>>> import numpy as np
>>> from numpy import linalg as LA
>>> np.set_printoptions(suppress=True, linewidth=160)
>>> arr = np.array([[3, 3, 1, 3],
...     [0, 0, 0, 1],
...     [1, 2, 1, 1],
...     [1, 2, 3, 1],
...     [3, 2, 0, 0],
...     [3, 0, 3, 0]])
>>> arr[:, 1] = 2 * arr[:, 2]
>>> arr
array([[3, 2, 1, 3],
       [0, 0, 0, 1],
       [1, 2, 1, 1],
       [1, 6, 3, 1],
       [3, 0, 0, 0],
       [3, 6, 3, 0]])
>>> # looks like rank 3
>>> LA.cond(arr) > 100
np.True_
>>> LA.matrix_rank(arr, rtol=0.1)
np.int64(3)
>>> U, sv, vt = LA.svd(arr)
>>> sv.round(1) + 0
array([10.9,  4. ,  2.6,  0. ])
>>> A2 = U[:, :3] @ np.diag(sv[:3]) @ vt[:3]
>>> A2.round(1) + 0
array([[3., 2., 1., 3.],
       [0., 0., 0., 1.],
       [1., 2., 1., 1.],
       [1., 6., 3., 1.],
       [3., 0., 0., 0.],
       [3., 6., 3., 0.]])
>>> LA.matrix_rank(A2)
np.int64(3)
>>> A2 = arr / np.sqrt((arr ** 2).mean(axis=1, keepdims=True))
>>> LA.matrix_rank(arr - arr.mean(axis=1, keepdims=True))
np.int64(3)
>>> LA.matrix_rank(A2) == LA.matrix_rank(arr)
np.True_
>>> np.round(arr - arr.mean(axis=1, keepdims=True), 1)
array([[ 0.8, -0.2, -1.2,  0.8],
       [-0.2, -0.2, -0.2,  0.8],
       [-0.2,  0.8, -0.2, -0.2],
       [-1.8,  3.2,  0.2, -1.8],
       [ 2.2, -0.8, -0.8, -0.8],
       [ 0. ,  3. ,  0. , -3. ]])
>>> A2[1]
array([0., 0., 0., 2.])
>>> A2 = arr / LA.norm(arr, axis=1, keepdims=True)
>>> cov = A2 @ A2.T
>>> cov.round(1)
array([[1. , 0.6, 0.9, 0.6, 0.6, 0.7],
       [0.6, 1. , 0.4, 0.1, 0. , 0. ],
       [0.9, 0.4, 1. , 0.9, 0.4, 0.9],
       [0.6, 0.1, 0.9, 1. , 0.1, 1. ],
       [0.6, 0. , 0.4, 0.1, 1. , 0.4],
       [0.7, 0. , 0.9, 1. , 0.4, 1. ]])
>>> (np.abs(cov) > 0.9).astype(int)
array([[1, 0, 0, 0, 0, 0],
       [0, 1, 0, 0, 0, 0],
       [0, 0, 1, 1, 0, 1],
       [0, 0, 1, 1, 0, 1],
       [0, 0, 0, 0, 1, 0],
       [0, 0, 1, 1, 0, 1]])
>>> rk = LA.matrix_rank(arr)
>>> rk
np.int64(3)
>>> ns = LA.svd(arr)[2][rk:].T
>>> np.round(arr @ ns, 1) + 0
array([[0.],
       [0.],
       [0.],
       [0.],
       [0.],
       [0.]])
>>> [int(LA.matrix_rank(np.delete(arr, i, axis=0))) for i in range(6)]
[3, 3, 3, 3, 3, 3]
>>> np.allclose(arr @ ns, 0)
True
>>> np.round(ns @ ns.T, 1) + 0
array([[ 0. ,  0. ,  0. ,  0. ],
       [ 0. ,  0.2, -0.4,  0. ],
       [ 0. , -0.4,  0.8,  0. ],
       [ 0. ,  0. ,  0. ,  0. ]])
>>> A = np.load("data.npy")
>>> A
array([[ 1.8, -1.5,  1.3, -1.4],
       [-0.6, -2. , -2. ,  0.6],
       [ 0.4,  0.5, -1.2, -2.7],
       [-1.5,  1.7,  0. ,  2. ],
       [ 0.3, -1. , -1.6, -2.3],
       [ 1.1, -1.3, -2.5,  0.1],
       [ 0.2,  1.7, -1.6, -1.9],
       [ 0. ,  1.4, -2.5, -1. ],
       [ 2.6,  0.3, -1.4, -0.1],
       [-0.7,  0.5,  2.9, -0.2],
       [-2.6, -0.3,  1.3,  0.6],
       [ 0.6, -0.1,  2.9,  0.6],
       [ 1.1, -0.5,  0. ,  2.7],
       [ 0.2,  2. ,  2.1, -0.7],
       [-1.4, -2.4,  0. ,  1.1],
       [-1.3,  0.8, -0.4, -2.5],
       [ 0.4, -2.4, -0.8, -1.5],
       [-0.9, -2. ,  0.8,  1.9],
       [-0.7, -2.9, -0.2,  0.4],
       [ 2.4, -1.2, -1. ,  0.9],
       [ 0.2, -1.9,  2. ,  1.3],
       [-1.6, -2.5,  0. ,  0.4],
       [-1.8,  2. , -1.3, -0.1],
       [-1.2,  2.6,  0.7, -0.6],
       [-1.7,  0.2,  2.1,  1.2],
       [-0.4, -0.3, -2.3, -1.8],
       [-1.4, -0.9,  2.2,  1. ],
       [-2.5, -0.4,  0.9, -1.4],
       [ 0.1,  1.7,  2. , -1.5],
       [ 1.1, -1.4,  2.4,  0. ],
       [ 1.4, -0.1,  1.4, -2.2]])
>>> Z = A[[16, 14]].astype(float)
>>> for _ in range(7):
...     z = LA.norm(A[:, None] - Z, axis=-1).argmin(axis=1)
...     Z = np.array([A[z == j].mean(axis=0) for j in range(2)])
... 
>>> z
array([0, 0, 0, 1, 0, 0, 0, 0, 0, 1, 1, 1, 1, 1, 1, 0, 0, 1, 1, 0, 1, 1, 0, 1, 1, 0, 1, 1, 1, 1, 0])
>>> np.round(Z[1] - Z[0], 1)
array([-1.2, -0.2,  2.4,  1.7])
>>> Z.round(1)
array([[ 0.5, -0.2, -1.1, -1.1],
       [-0.8, -0.4,  1.3,  0.5]])
>>> np.bincount(z)
array([14, 17])
>>> E = np.loadtxt("w.csv", delimiter=",")
>>> E
array([[ 1.7,  1.6,  1.1,  1.8,  0.6],
       [ 4.5,  4. ,  2.5,  5.5,  1.9],
       [ 6.1,  6.1,  2.7,  7.5,  2.7],
       [-1.9, -1.5, -0.7, -2.1, -1.1],
       [-2. , -1.7, -0.6, -2. , -1.2],
       [ 3.7,  3. ,  1.5,  3.7,  1.6],
       [-1. , -0.5, -0.9, -0.9, -0.6],
       [-6.7, -6.8, -3.3, -8.6, -4. ],
       [-2.5, -1.7, -1.9, -2.5, -1.7],
       [-7.6, -7.8, -3.2, -9.4, -3.7],
       [ 1.5,  1.9,  0.8,  2.4,  0.7],
       [-5.9, -6. , -3. , -7.1, -3.5],
       [ 1.9,  2.1,  0.9,  2.4,  0.7],
       [ 2.3,  1.8,  1.3,  2.6,  1.1],
       [ 4.4,  4. ,  2. ,  5.3,  2. ],
       [ 3.2,  3.2,  1.3,  4.8,  1.8],
       [ 4.2,  4.8,  2.7,  5.2,  2.8],
       [ 4. ,  3.9,  2.6,  4.8,  2. ],
       [ 2.7,  3.3,  1.3,  3.2,  1.4],
       [-2.8, -2.7, -1.4, -3.7, -1.9],
       [ 2.8,  3.5,  1.4,  4.1,  2.2],
       [ 1.3,  0.3,  0. ,  1. ,  0.1],
       [-2.4, -3.1, -1.3, -3.3, -1.5],
       [-0.7, -0.6, -0.1, -0.5, -0.8],
       [-1.1, -1.2, -0.9, -1.2, -0.1],
       [ 3.2,  3. ,  1.3,  3.7,  1.3],
       [ 2.6,  2.9,  1.3,  3.5,  1.3],
       [ 3. ,  2.7,  2. ,  3.9,  1.6]])
>>> z = E[:, 2] > np.median(E[:, 2])
>>> f = E[z].mean(axis=0) - E[~z].mean(axis=0)
>>> round(float((((E - E.mean(axis=0)) @ f > 0) == z).mean()), 1)
0.9
>>> ((E - E.mean(axis=0)) @ f > 0).astype(int)
array([1, 1, 1, 0, 0, 1, 0, 0, 0, 0, 1, 0, 1, 1, 1, 1, 1, 1, 1, 0, 1, 1, 0, 0, 0, 1, 1, 1])
>>> z.astype(int)
array([1, 1, 1, 0, 0, 1, 0, 0, 0, 0, 0, 0, 0, 1, 1, 1, 1, 1, 1, 0, 1, 0, 0, 0, 0, 1, 1, 1])
>>> dist = LA.norm(E[:, None] - E[None], axis=-1)
>>> dist[21].round(6).argsort(kind="stable")[:4]
array([21,  0, 10, 12])
>>> dist.mean(axis=1).argmax()
np.int64(9)
>>> dist[21].round(1)
array([ 2. ,  7.3, 10.6,  5. ,  5.1,  5. ,  3.3, 15.3,  6.1, 16.7,  2.4, 13.4,  2.6,  2.9,  7. ,  5.6,  7.8,  6.7,  4.4,  7.3,  5.3,  0. ,  6.9,  2.8,  3.7,
        4.6,  4.2,  4.8])
>>> np.abs(np.diag(LA.qr(arr)[1])) > 1e-9
array([ True,  True, False,  True])
>>> feats = np.load("layer2.npy")
>>> feats
array([[-1., -2.,  0.,  0.,  0.,  0., -2.],
       [-2., -1.,  0.,  0.,  0.,  0., -2.],
       [ 0.,  0., -1., -2.,  0.,  0.,  0.],
       [ 0.,  0., -2., -1.,  0.,  0.,  0.],
       [ 0.,  0.,  0.,  0., -1., -2.,  0.],
       [ 0.,  0.,  0.,  0., -2., -1.,  0.],
       [-2., -2.,  0.,  0.,  0.,  0., -1.]])
>>> vec = np.array([1, -2, 6, 8, -7, -1, -5])
>>> rhs = feats @ vec
>>> rhs
array([ 13.,  10., -22., -20.,   9.,  15.,   7.])
>>> np.round(LA.solve(feats, rhs), 1)
array([ 1., -2.,  6.,  8., -7., -1., -5.])
>>> np.round(LA.solve(feats.T, feats[6]), 1)
array([-0., -0., -0., -0., -0., -0.,  1.])
>>> np.round(LA.solve(feats, rhs + feats[:, 5]), 1)
array([ 1., -2.,  6.,  8., -7., -0., -5.])
>>> np.round(LA.solve(feats, 2 * rhs), 1)
array([  2.,  -4.,  12.,  16., -14.,  -2., -10.])
>>> np.round(LA.solve(feats, feats[:, 0]), 1)
array([ 1., -0., -0., -0., -0., -0.,  0.])
>>> vec = np.array([8, 1, 9, 9, 7, 6, 3])
>>> rhs = feats @ vec
>>> b, lr = np.zeros(7), 1 / LA.norm(feats, 2) ** 2
>>> for i in range(150):
...     b -= lr * feats.T @ (feats @ b - rhs)
...     if i % 50 == 0: print(i, round(LA.norm(feats @ b - rhs), 1))
... 
0 30.5
50 0.6
100 0.1
>>> b.round(1)
array([8., 1., 9., 9., 7., 6., 3.])
>>> ev, vecs = LA.eigh(feats)
>>> vec = np.array([0, -8, -7, 4, -7, 3, -1])
>>> np.round(vecs * np.maximum(ev, 0) @ vecs.T, 1)
array([[ 0.7, -0.3,  0. ,  0. ,  0. ,  0. , -0.3],
       [-0.3,  0.7,  0. ,  0. ,  0. ,  0. , -0.3],
       [ 0. ,  0. ,  0.5, -0.5,  0. ,  0. ,  0. ],
       [ 0. ,  0. , -0.5,  0.5,  0. ,  0. ,  0. ],
       [ 0. ,  0. ,  0. ,  0. ,  0.5, -0.5,  0. ],
       [ 0. ,  0. ,  0. ,  0. , -0.5,  0.5,  0. ],
       [-0.3, -0.3,  0. ,  0. ,  0. ,  0. ,  0.7]])
>>> vec @ feats @ vec
np.float64(-24.0)
>>> A2 = np.array([[0, -2], [-2, -2], [-2, -1]])
>>> mat = np.tile(A2, (2, 3))
>>> mat
array([[ 0, -2,  0, -2,  0, -2],
       [-2, -2, -2, -2, -2, -2],
       [-2, -1, -2, -1, -2, -1],
       [ 0, -2,  0, -2,  0, -2],
       [-2, -2, -2, -2, -2, -2],
       [-2, -1, -2, -1, -2, -1]])
>>> # rows and columns are dependent
>>> rng = np.random.default_rng(83554)
>>> z = rng.permutation(6)
>>> z
array([5, 4, 0, 3, 1, 2])
>>> A2 = mat[z][:, z]
>>> np.round(np.sort(np.abs(LA.eigvals(A2))), 1) + 0
array([0., 0., 0., 0., 0., 9.])
>>> round(float(LA.det(A2)), 1), round(float(LA.det(mat[z])), 1)
(0.0, 0.0)
>>> A2
array([[-1, -2, -2, -1, -1, -2],
       [-2, -2, -2, -2, -2, -2],
       [-2,  0,  0, -2, -2,  0],
       [-2,  0,  0, -2, -2,  0],
       [-2, -2, -2, -2, -2, -2],
       [-1, -2, -2, -1, -1, -2]])
>>> A2.reshape(2, -1)
array([[-1, -2, -2, -1, -1, -2, -2, -2, -2, -2, -2, -2, -2,  0,  0, -2, -2,  0],
       [-2,  0,  0, -2, -2,  0, -2, -2, -2, -2, -2, -2, -1, -2, -2, -1, -1, -2]])
>>> T = A2.reshape(6, 2, -1)
>>> np.swapaxes(T, 1, 2)[4]
array([[-2, -2],
       [-2, -2],
       [-2, -2]])
>>> T.sum(axis=1)
array([[-2, -3, -4],
       [-4, -4, -4],
       [-4, -2,  0],
       [-4, -2,  0],
       [-4, -4, -4],
       [-2, -3, -4]])
>>> np.einsum("ihd,jhd->hij", T, T).shape
(2, 6, 6)
>>> data = np.loadtxt("dump.csv", delimiter=",")
>>> data
array([[1. , 0.2, 0. , 0. , 0. , 0. , 0. , 0. , 0. ],
       [0.2, 1. , 0.2, 0. , 0. , 0. , 0. , 0. , 0. ],
       [0. , 0.2, 1. , 0.2, 0. , 0. , 0. , 0. , 0. ],
       [0. , 0. , 0.2, 1. , 0.2, 0. , 0. , 0. , 0. ],
       [0. , 0. , 0. , 0.2, 1. , 0.2, 0. , 0. , 0. ],
       [0. , 0. , 0. , 0. , 0.2, 1. , 0.2, 0. , 0. ],
       [0. , 0. , 0. , 0. , 0. , 0.2, 1. , 0.2, 0. ],
       [0. , 0. , 0. , 0. , 0. , 0. , 0.2, 1. , 0.2],
       [0. , 0. , 0. , 0. , 0. , 0. , 0. , 0.2, 1. ]])
>>> # symmetric, so the eigenvalues are real
>>> vec = np.ones(9)
>>> for _ in range(3):
...     vec = data @ vec
...     vec /= LA.norm(vec)
...     print(round(vec @ data @ vec, 1))
... 
1.4
1.4
1.4
>>> round(float(LA.eigvalsh(data)[-1]), 1)
1.4
>>> z = rng.permutation(9)
>>> z
array([0, 7, 6, 8, 2, 4, 1, 3, 5])
>>> A2 = data[z][:, z]
>>> np.diag(A2)
array([1., 1., 1., 1., 1., 1., 1., 1., 1.])
>>> A2
array([[1. , 0. , 0. , 0. , 0. , 0. , 0.2, 0. , 0. ],
       [0. , 1. , 0.2, 0.2, 0. , 0. , 0. , 0. , 0. ],
       [0. , 0.2, 1. , 0. , 0. , 0. , 0. , 0. , 0.2],
       [0. , 0.2, 0. , 1. , 0. , 0. , 0. , 0. , 0. ],
       [0. , 0. , 0. , 0. , 1. , 0. , 0.2, 0.2, 0. ],
       [0. , 0. , 0. , 0. , 0. , 1. , 0. , 0.2, 0.2],
       [0.2, 0. , 0. , 0. , 0.2, 0. , 1. , 0. , 0. ],
       [0. , 0. , 0. , 0. , 0.2, 0.2, 0. , 1. , 0. ],
       [0. , 0. , 0.2, 0. , 0. , 0.2, 0. , 0. , 1. ]])
>>> np.round(LA.det(A2), 1), round(LA.det(data[z]), 1)
(np.float64(0.7), np.float64(-0.7))
>>> np.trace(A2)
np.float64(9.0)
>>> np.round(np.sort(np.abs(LA.eigvals(A2))), 1)
array([0.6, 0.7, 0.8, 0.9, 1. , 1.1, 1.2, 1.3, 1.4])
>>> A2 = data / np.sqrt((data ** 2).mean(axis=1, keepdims=True))
>>> np.round(data - data.mean(axis=1, keepdims=True), 1) + 0
array([[ 0.9,  0.1, -0.1, -0.1, -0.1, -0.1, -0.1, -0.1, -0.1],
       [ 0. ,  0.8,  0. , -0.2, -0.2, -0.2, -0.2, -0.2, -0.2],
       [-0.2,  0. ,  0.8,  0. , -0.2, -0.2, -0.2, -0.2, -0.2],
       [-0.2, -0.2,  0. ,  0.8,  0. , -0.2, -0.2, -0.2, -0.2],
       [-0.2, -0.2, -0.2,  0. ,  0.8,  0. , -0.2, -0.2, -0.2],
       [-0.2, -0.2, -0.2, -0.2,  0. ,  0.8,  0. , -0.2, -0.2],
       [-0.2, -0.2, -0.2, -0.2, -0.2,  0. ,  0.8,  0. , -0.2],
       [-0.2, -0.2, -0.2, -0.2, -0.2, -0.2,  0. ,  0.8,  0. ],
       [-0.1, -0.1, -0.1, -0.1, -0.1, -0.1, -0.1,  0.1,  0.9]])
>>> [round(float(x), 1) for x in LA.svd(E, compute_uv=False)[:3]]
[38.0, 2.0, 1.7]
>>> LA.matrix_rank(E, rtol=0.1)
np.int64(1)
>>> LA.cond(E) > 100
np.False_
>>> np.argsort(-LA.norm(E, axis=0).round(6), kind="stable")[:3]
array([3, 0, 1])
>>> A2 = np.array([[2, -2], [2, 1], [0, -3], [0, -2], [-2, 0]])
>>> np.vstack([E, A2.T]).shape
(30, 5)
>>> np.round(np.einsum("ij->j", E), 1)
array([18.5, 18.5,  9.4, 24.1,  5.7])
>>> W0 = np.load("out14.npy")
>>> W0.round(1) + 0
array([[  1.9,   2.7,  17.4,   4.5, -11.6, -14.9,   6. ,   7.2,   1.1],
       [  1.2,   2.9,  14.8,   3.3,  -9.9, -12.8,   5.4,   6.2,   1. ],
       [  1. ,   3. ,  14. ,   2.9,  -9.3, -12.1,   5.2,   5.9,   1. ],
       [  0.8,   3. ,  13. ,   2.5,  -8.7, -11.3,   5. ,   5.5,   1. ],
       [  0.5,   3.1,  11.9,   2. ,  -7.9, -10.4,   4.7,   5.1,   1. ],
       [  0.4,   3.1,  11.1,   1.7,  -7.4,  -9.7,   4.5,   4.8,   1. ],
       [ -0.2,   0.5,   0.5,  -0.2,  -0.3,  -0.5,   0.4,   0.3,   0.4],
       [  0.1,  -0.7,  -0.9,   0.1,   0.6,   0.8,  -1. ,  -0.7,  -1.7],
       [  0. ,  -0.8,  -1.1,  -0.1,   0.7,   1. ,  -1.2,  -0.8,  -2.3],
       [ -0.4,  -0.5,  -1.6,  -0.7,   1. ,   1.3,  -1.6,  -1.2,  -3.7],
       [-11.1,  10.5, -11.2, -16. ,   7.5,   6.3,  -2.2,  -5.4, -18.7]])
>>> np.allclose(W0[:-1].T @ LA.lstsq(W0[:-1].T, W0[-1])[0], W0[-1])
True
>>> np.round(W0 @ LA.pinv(W0) @ W0, 1) + 0
array([[  1.9,   2.7,  17.4,   4.5, -11.6, -14.9,   6. ,   7.2,   1.1],
       [  1.2,   2.9,  14.8,   3.3,  -9.9, -12.8,   5.4,   6.2,   1. ],
       [  1. ,   3. ,  14. ,   2.9,  -9.3, -12.1,   5.2,   5.9,   1. ],
       [  0.8,   3. ,  13. ,   2.5,  -8.7, -11.3,   5. ,   5.5,   1. ],
       [  0.5,   3.1,  11.9,   2. ,  -7.9, -10.4,   4.7,   5.1,   1. ],
       [  0.4,   3.1,  11.1,   1.7,  -7.4,  -9.7,   4.5,   4.8,   1. ],
       [ -0.2,   0.5,   0.5,  -0.2,  -0.3,  -0.5,   0.4,   0.3,   0.4],
       [  0.1,  -0.7,  -0.9,   0.1,   0.6,   0.8,  -1. ,  -0.7,  -1.7],
       [  0. ,  -0.8,  -1.1,  -0.1,   0.7,   1. ,  -1.2,  -0.8,  -2.3],
       [ -0.4,  -0.5,  -1.6,  -0.7,   1. ,   1.3,  -1.6,  -1.2,  -3.7],
       [-11.1,  10.5, -11.2, -16. ,   7.5,   6.3,  -2.2,  -5.4, -18.7]])
>>> LA.lstsq(W0[:-1].T, W0[-1])[2]
np.int32(3)
>>> np.unique(W0.round(6), axis=0).shape
(11, 9)
